% ipython --no-banner

In [1]: import numpy as np

In [2]: np.set_printoptions(suppress=True, linewidth=200)

In [3]: r0 = np.array([-4, -1, -5])

In [4]: rng = np.random.default_rng(846501)

In [5]: K = np.outer(rng.normal(size=18), r0) + 0.02 * rng.normal(size=(18, 3))

In [6]: K.round(3)
Out[6]: 
array([[ 5.108,  1.25 ,  6.429],
       [-3.11 , -0.776, -3.907],
       [-2.338, -0.568, -2.876],
       [ 5.624,  1.421,  7.057],
       [-4.344, -1.076, -5.453],
       [-2.154, -0.536, -2.686],
       [-6.646, -1.671, -8.327],
       [-3.779, -0.96 , -4.74 ],
       [ 2.612,  0.681,  3.293],
       [ 5.557,  1.38 ,  6.988],
       [-0.387, -0.106, -0.509],
       [ 1.128,  0.287,  1.391],
       [ 1.172,  0.289,  1.468],
       [ 0.141,  0.028,  0.216],
       [-1.557, -0.343, -1.925],
       [-7.62 , -1.903, -9.524],
       [ 1.778,  0.436,  2.225],
       [ 1.137,  0.273,  1.412]])

In [7]: lab = K[:, 2] > np.median(K[:, 2])

In [8]: r0 = K[lab].mean(axis=0) - K[~lab].mean(axis=0)

In [9]: r0.round(3)
Out[9]: array([6.244, 1.554, 7.825])

In [10]: round((((K - K.mean(axis=0)) @ r0 > 0) == lab).mean(), 3)
Out[10]: np.float64(0.944)

In [11]: lab.astype(int)
Out[11]: array([1, 0, 0, 1, 0, 0, 0, 0, 1, 1, 0, 1, 1, 1, 0, 0, 1, 1])

In [12]: x0 = np.array([1, 3, -1])

In [13]: target = K @ x0

In [14]: np.round(np.linalg.lstsq(K, target)[0], 3)
Out[14]: array([ 1.,  3., -1.])

In [15]: np.round(np.linalg.pinv(K) @ K, 3) + 0
Out[15]: 
array([[1., 0., 0.],
       [0., 1., 0.],
       [0., 0., 1.]])

In [16]: target = target + 0.1 * rng.normal(size=18)

In [17]: target.round(3)
Out[17]: array([ 2.455, -1.745, -1.261,  2.971, -2.19 , -1.221, -3.169, -1.781,  1.526,  2.748, -0.335,  0.601,  0.534, -0.017, -0.693, -3.682,  0.949,  0.761])

In [18]: beta, *_ = np.linalg.lstsq(K, target)

In [19]: print(np.round(K.T @ (target - K @ beta), 3) + 0)
[0. 0. 0.]

In [20]: P = K @ np.linalg.solve(K.T @ K, K.T)

In [21]: np.round(np.linalg.eigvalsh(P), 3) + 0
Out[21]: array([0., 0., 0., 0., 0., 0., 0., 0., 0., 0., 0., 0., 0., 0., 0., 1., 1., 1.])

In [22]: np.allclose(P @ P, P)
Out[22]: True

In [23]: other = np.c_[K[:, :2] @ np.array([[2, 1], [2, 2]]), np.array([-2, 0, 2, -3, 1, 3, -3, 1, -1, 1, -3, -1, -1, 3, 0, -3, 1, 3])]

In [24]: other.round(3)
Out[24]: 
array([[ 12.717,   7.608,  -2.   ],
       [ -7.771,  -4.661,   0.   ],
       [ -5.811,  -3.473,   2.   ],
       [ 14.09 ,   8.466,  -3.   ],
       [-10.84 ,  -6.496,   1.   ],
       [ -5.38 ,  -3.225,   3.   ],
       [-16.634,  -9.989,  -3.   ],
       [ -9.478,  -5.699,   1.   ],
       [  6.586,   3.974,  -1.   ],
       [ 13.875,   8.317,   1.   ],
       [ -0.986,  -0.599,  -3.   ],
       [  2.829,   1.701,  -1.   ],
       [  2.921,   1.749,  -1.   ],
       [  0.338,   0.197,   3.   ],
       [ -3.802,  -2.244,   0.   ],
       [-19.045, -11.426,  -3.   ],
       [  4.428,   2.65 ,   1.   ],
       [  2.82 ,   1.683,   3.   ]])

In [25]: np.linalg.matrix_rank(np.c_[K, other])
Out[25]: np.int64(4)

In [26]: print(np.round(np.linalg.norm(other - K @ np.linalg.lstsq(K, other)[0], axis=0), 3) + 0)
[0.    0.    8.686]

In [27]: np.round(np.linalg.lstsq(K, other[:, 0])[0], 3) + 0
Out[27]: array([2., 2., 0.])
